$ python -q
>>> import numpy as np
>>> from numpy import linalg as LA
>>> np.set_printoptions(precision=3, suppress=True, linewidth=140)
>>> m1 = np.load("sample9.npy")
>>> print(m1)
[[ 48   5   5   0]
 [  4  45   0   3]
 [  1   5 -12   5]
 [  0   2   1 -23]]
>>> u, v = m1[3], m1[1]
>>> print(u @ v)
21
>>> pr = (u @ v) / (u @ u) * u
>>> print(np.outer(u, v))
[[    0     0     0     0]
 [    8    90     0     6]
 [    4    45     0     3]
 [  -92 -1035     0   -69]]
>>> print((v - pr) @ u)
0.0
>>> O, Rm = LA.qr(m1)
>>> print(np.round(O.T @ O, 3) + 0)
[[1. 0. 0. 0.]
 [0. 1. 0. 0.]
 [0. 0. 1. 0.]
 [0. 0. 0. 1.]]
>>> print(round(np.trace(O @ O.T), 3))
4.0
>>> print(np.round(O @ Rm, 3) + 0)
[[ 48.   5.   5.   0.]
 [  4.  45.   0.   3.]
 [  1.   5. -12.   5.]
 [  0.   2.   1. -23.]]
>>> print(np.poly(m1))
[     1.    -58.   -855.  49908. 586806.]
>>> print(round(LA.det(m1[::-1]), 3))
586806.0
>>> print(np.einsum("ii->", m1))
58
>>> print(LA.eigvals(m1))
[ 51.467  41.679 -11.637 -23.509]
>>> print(np.round(LA.det(m1.T), 3))
586806.0
>>> ev, vecs = LA.eig(m1)
>>> print(np.round(m1 @ vecs[:, 0] - ev[0] * vecs[:, 0], 3) + 0)
[0. 0. 0. 0.]
>>> print(np.sort(LA.eigvals(LA.inv(m1))))
[-0.086 -0.043  0.019  0.024]
>>> def softmax(z):
...     e = np.exp(z - z.max(axis=-1, keepdims=True))
...     return e / e.sum(axis=-1, keepdims=True)
... 
>>> print(softmax(m1).sum(axis=1))
[1. 1. 1. 1.]
>>> print(np.round(softmax(10 * m1[0]), 3) + 0)
[1. 0. 0. 0.]
>>> print(np.round(softmax(m1[0]), 3) + 0)
[1. 0. 0. 0.]
>>> S = m1 @ m1.T / np.sqrt(4)
>>> print(np.round(softmax(S + np.triu(np.full(S.shape, -np.inf), 1)), 3) + 0)
[[1. 0. 0. 0.]
 [0. 1. 0. 0.]
 [0. 1. 0. 0.]
 [0. 0. 0. 1.]]
>>> print(np.round(softmax(S), 3) + 0)
[[1. 0. 0. 0.]
 [0. 1. 0. 0.]
 [0. 1. 0. 0.]
 [0. 0. 0. 1.]]
>>> X = np.loadtxt("m.csv", delimiter=",")
>>> print(X)
[[-2.  0.  0.  0.]
 [ 0.  1.  0.  0.]
 [ 0.  2.  1.  2.]
 [ 0.  0.  2.  1.]]
>>> print(np.trace(X))
1.0
>>> print((X + X.T) / 2)
[[-2.  0.  0.  0.]
 [ 0.  1.  1.  0.]
 [ 0.  1.  1.  2.]
 [ 0.  0.  2.  1.]]
>>> print(np.sort(np.abs(LA.eigvals(X))))
[1. 1. 2. 3.]
>>> print(round(LA.det(X), 3))
6.0
>>> rng = np.random.default_rng(4231)
>>> lab = rng.permutation(4)
>>> M2 = X[:, lab] * rng.choice([-1, 1], 4)
>>> print(M2)
[[-0.  2.  0.  0.]
 [-0. -0.  1.  0.]
 [-2. -0.  2.  1.]
 [-1. -0.  0.  2.]]
>>> left, _, VT = LA.svd(X.T @ M2)
>>> print(lab)
[3 0 1 2]
>>> lab = rng.permutation(4)
>>> print(lab)
[1 0 3 2]
>>> M2 = X[lab][:, lab]
>>> print(np.allclose(M2, X))
False
>>> print(round(float(LA.det(M2)), 3), round(float(LA.det(X[lab])), 3))
6.0 6.0
>>> print(M2)
[[ 1.  0.  0.  0.]
 [ 0. -2.  0.  0.]
 [ 0.  0.  1.  2.]
 [ 2.  0.  2.  1.]]
>>> mat = np.loadtxt("case14.csv", delimiter=",")
>>> print(mat)
[[0.167 0.111 0.5   0.222]
 [0.25  0.3   0.2   0.25 ]
 [0.4   0.35  0.15  0.1  ]
 [0.6   0.    0.067 0.333]]
>>> O = mat.astype(float).copy()
>>> for j in range(4):
...     O[:, j] -= O[:, :j] @ (O[:, :j].T @ O[:, j])
...     O[:, j] /= LA.norm(O[:, j])
... 
>>> print(np.round(O.T @ O, 3) + 0)
[[1. 0. 0. 0.]
 [0. 1. 0. 0.]
 [0. 0. 1. 0.]
 [0. 0. 0. 1.]]
>>> x = np.array([-1, -1, 1, -2])
>>> h1 = np.maximum(mat @ x, 0)
>>> print(np.maximum(mat @ x, 0) - np.maximum(-mat @ x, 0))
[-0.222 -0.85  -0.8   -1.199]
>>> W0 = np.loadtxt("test17.csv", delimiter=",")
>>> print(W0)
[[ 3. -3. -1. -2. -1. -2.  0. -2.  0.  0.]
 [-1. -3.  3.  1. -2. -2.  2.  0.  0.  0.]
 [-1.  1.  1. -1.  0.  1. -3. -2.  0.  0.]
 [ 1.  0. -1.  1.  0.  3.  3.  3.  0.  0.]
 [ 3. -3. -3.  3. -2.  3. -1.  2.  0.  0.]
 [ 0. -2.  0. -1.  3.  0.  3.  1.  0.  0.]
 [-3. -1. -2.  3.  2.  0.  2.  3.  0.  0.]
 [ 3. -1.  3.  1. -3.  0.  3.  0.  0.  0.]
 [ 0.  0.  0.  0.  0.  0.  0.  0. -1.  2.]
 [ 0.  0.  0.  0.  0.  0.  0.  0. -4.  5.]]
>>> th = np.radians(15)
>>> Rm = np.eye(10)
>>> Rm[8, 8] = Rm[6, 6] = np.cos(th)
>>> Rm[8, 6], Rm[6, 8] = -np.sin(th), np.sin(th)
>>> print(Rm)
[[ 1.     0.     0.     0.     0.     0.     0.     0.     0.     0.   ]
 [ 0.     1.     0.     0.     0.     0.     0.     0.     0.     0.   ]
 [ 0.     0.     1.     0.     0.     0.     0.     0.     0.     0.   ]
 [ 0.     0.     0.     1.     0.     0.     0.     0.     0.     0.   ]
 [ 0.     0.     0.     0.     1.     0.     0.     0.     0.     0.   ]
 [ 0.     0.     0.     0.     0.     1.     0.     0.     0.     0.   ]
 [ 0.     0.     0.     0.     0.     0.     0.966  0.     0.259  0.   ]
 [ 0.     0.     0.     0.     0.     0.     0.     1.     0.     0.   ]
 [ 0.     0.     0.     0.     0.     0.    -0.259  0.     0.966  0.   ]
 [ 0.     0.     0.     0.     0.     0.     0.     0.     0.     1.   ]]
>>> M2 = W0 @ Rm.T
>>> print(np.allclose(LA.norm(W0, axis=1), LA.norm(M2, axis=1)))
True
>>> print(np.round(LA.det(Rm), 3), round(float(np.trace(Rm)), 3))
1.0 9.932
>>> data = np.loadtxt("data.csv", delimiter=",")
>>> print(data)
[[  0.304   6.626   8.847  14.534]
 [ -4.301  -5.167 -13.703  -8.8  ]
 [ -1.631  -4.899 -12.483 -16.31 ]
 [  0.408   4.87   -3.746  -8.315]
 [  2.575  18.021   9.434   6.916]
 [ -1.199   6.626 -10.135 -14.012]
 [ -1.818   3.644  -1.892   2.972]
 [ -2.062   0.05   -0.988   5.633]
 [  0.878  -1.721  -4.389 -10.672]
 [  0.405  -6.875   7.259  11.782]
 [  2.836   3.482   5.632  -0.221]
 [ -0.619  -0.591   7.741  15.843]
 [ -3.336 -12.648 -11.301  -7.315]
 [  2.669   3.483   2.815  -4.317]
 [ -0.098   1.322  -5.616  -9.626]
 [  0.919   9.2    11.038  15.671]
 [ -1.516   0.668  -8.714 -10.208]
 [  0.679   2.905  -5.537 -12.952]
 [  2.428   9.104   3.908  -2.28 ]
 [  2.784   4.583   7.917   4.212]]
>>> lab = data[:, 1] > np.median(data[:, 1])
>>> u = data[lab].mean(axis=0) - data[~lab].mean(axis=0)
>>> print(u)
[2.351 9.659 8.155 5.779]
>>> print(((data - data.mean(axis=0)) @ u > 0).astype(int))
[1 0 0 0 1 0 1 1 0 1 1 1 0 1 0 1 0 0 1 1]
>>> print((((data - data.mean(axis=0)) @ u > 0) == lab).mean())
0.75
>>> dist = LA.norm(data[:, None] - data[None], axis=-1)
>>> print(dist.mean(axis=1).argmax())
15
>>> print(dist[:5, :5])
[[ 0.    34.832 39.28  26.149 13.906]
 [34.832  0.     8.068 14.909 36.977]
 [39.28   8.068  0.    15.487 39.533]
 [26.149 14.909 15.487  0.    24.152]
 [13.906 36.977 39.533 24.152  0.   ]]
>>> print(np.unravel_index(dist.round(6).argmax(), dist.shape))
(np.int64(2), np.int64(15))
>>> print(dist.shape)
(20, 20)
>>> print(np.flatnonzero(dist[5] < dist.mean() / 2))
[ 3  5 14 16 17]
>>> cen = data - data.mean(axis=0)
>>> left, sv, VT = LA.svd(cen, full_matrices=False)
>>> print((np.sign(left[:, 0]) == np.sign(left[0, 0])).astype(int))
[1 0 0 0 1 0 1 1 0 1 1 1 0 1 0 1 0 0 1 1]
>>> print(sv)
[57.576 28.159 12.514  0.219]
>>> print(np.abs(VT[0]).argmax())
3
>>> print(np.searchsorted(np.cumsum(sv ** 2) / (sv ** 2).sum(), 0.9) + 1)
2
>>> print(np.round(cen.mean(axis=0), 3) + 0)
[0. 0. 0. 0.]
>>> print(VT[0] * np.sign(VT[0, np.abs(VT[0]).argmax()]))
[0.081 0.256 0.595 0.758]
>>> O, Rm = LA.qr(data)
>>> print(O.shape, Rm.shape)
(20, 4) (4, 4)
>>> print(Rm)
[[ -9.051 -18.51  -25.361 -12.058]
 [  0.    -24.323  -2.809  -3.748]
 [  0.      0.     24.865  44.242]
 [  0.      0.      0.     -0.906]]
>>> print(O @ Rm)
[[  0.304   6.626   8.847  14.534]
 [ -4.301  -5.167 -13.703  -8.8  ]
 [ -1.631  -4.899 -12.483 -16.31 ]
 [  0.408   4.87   -3.746  -8.315]
 [  2.575  18.021   9.434   6.916]
 [ -1.199   6.626 -10.135 -14.012]
 [ -1.818   3.644  -1.892   2.972]
 [ -2.062   0.05   -0.988   5.633]
 [  0.878  -1.721  -4.389 -10.672]
 [  0.405  -6.875   7.259  11.782]
 [  2.836   3.482   5.632  -0.221]
 [ -0.619  -0.591   7.741  15.843]
 [ -3.336 -12.648 -11.301  -7.315]
 [  2.669   3.483   2.815  -4.317]
 [ -0.098   1.322  -5.616  -9.626]
 [  0.919   9.2    11.038  15.671]
 [ -1.516   0.668  -8.714 -10.208]
 [  0.679   2.905  -5.537 -12.952]
 [  2.428   9.104   3.908  -2.28 ]
 [  2.784   4.583   7.917   4.212]]
>>> print(np.allclose(Rm.T @ Rm, data.T @ data))
True
>>> K = np.load("a.npy")
>>> print(K)
[[  3   8   2   7  13   3  10  -7  -3]
 [ 11  -5 -20  -2  -6   5   1   9  20]
 [ -2  -6  -7   6   3   2   9  -7  -6]
 [  7  -8 -16   7  15  12  16  -7  -6]
 [  7 -11 -14   6  -2  -4  10  -8 -15]
 [  7   1  -1  12   8   6   4  -2   1]
 [  8   2 -14  13  -7  14  -4  -6  -1]
 [  1   0   6  -2   9   6  -4  -8  -3]
 [  8 -10 -12  -9  -5  -2   2   4  13]
 [  5  -4  13   3  18   5   1 -15  -9]
 [  8  -3 -19  -4  -6   4   4   4  10]
 [  0   7  -7   5  -1   6   2   0  -3]
 [  3   5  -8   7  -1   7  -1   5   7]
 [  9  -9  -2  -4  13   4   5   0   3]
 [ -1  12  -5   2   4   4   5   0   3]
 [ 24 -14 -20   3  -2  -2   7   1   5]]
>>> x = np.array([2, 5, 2, 4, -3, -3, 5, 3, -2])
>>> h1 = np.maximum(K @ x, 0)
>>> print(np.maximum(K @ (3 * x), 0))
[195   0   0   0  87 105   0   0   0   0   0 126  63   0 153   0]
>>> print(np.tanh(K @ x))
[ 1.    -1.    -0.995 -1.     1.     1.    -1.    -1.    -1.    -1.    -1.     1.     1.    -1.     1.    -1.   ]
>>> print(K.T @ h1)
[  655  1247 -1028  1508  1208   892  1398  -652  -421]
>>> x = np.array([3, -4, -5, -4, 0, 6, 1, 9, 2])
>>> target = K @ x
>>> print(np.round(LA.pinv(K) @ K, 3) + 0)
[[1. 0. 0. 0. 0. 0. 0. 0. 0.]
 [0. 1. 0. 0. 0. 0. 0. 0. 0.]
 [0. 0. 1. 0. 0. 0. 0. 0. 0.]
 [0. 0. 0. 1. 0. 0. 0. 0. 0.]
 [0. 0. 0. 0. 1. 0. 0. 0. 0.]
 [0. 0. 0. 0. 0. 1. 0. 0. 0.]
 [0. 0. 0. 0. 0. 0. 1. 0. 0.]
 [0. 0. 0. 0. 0. 0. 0. 1. 0.]
 [0. 0. 0. 0. 0. 0. 0. 0. 1.]]
>>> print(target)
[-102  313  -25  118   -5   -2   58  -65  212 -168  231   19  101  124    1  230]
>>> print(np.round(LA.lstsq(K, target)[0], 3) + 0)
[ 3. -4. -5. -4.  0.  6.  1.  9.  2.]
>>> target = target + 0.1 * rng.normal(size=16)
>>> print(target)
[-102.187  313.001  -25.109  118.004   -5.137   -2.069   57.922  -64.861  211.978 -167.954  230.986   18.916  100.958  124.041    0.982
  229.917]
>>> b, *_ = LA.lstsq(K, target)
>>> print(b.round())
[ 3. -4. -5. -4.  0.  6.  1.  9.  2.]
>>> print(b)
[ 2.993 -4.003 -5.012 -4.005  0.017  5.996  0.977  9.004  1.996]
>>> print(round(LA.norm(target - K @ b), 3))
0.12
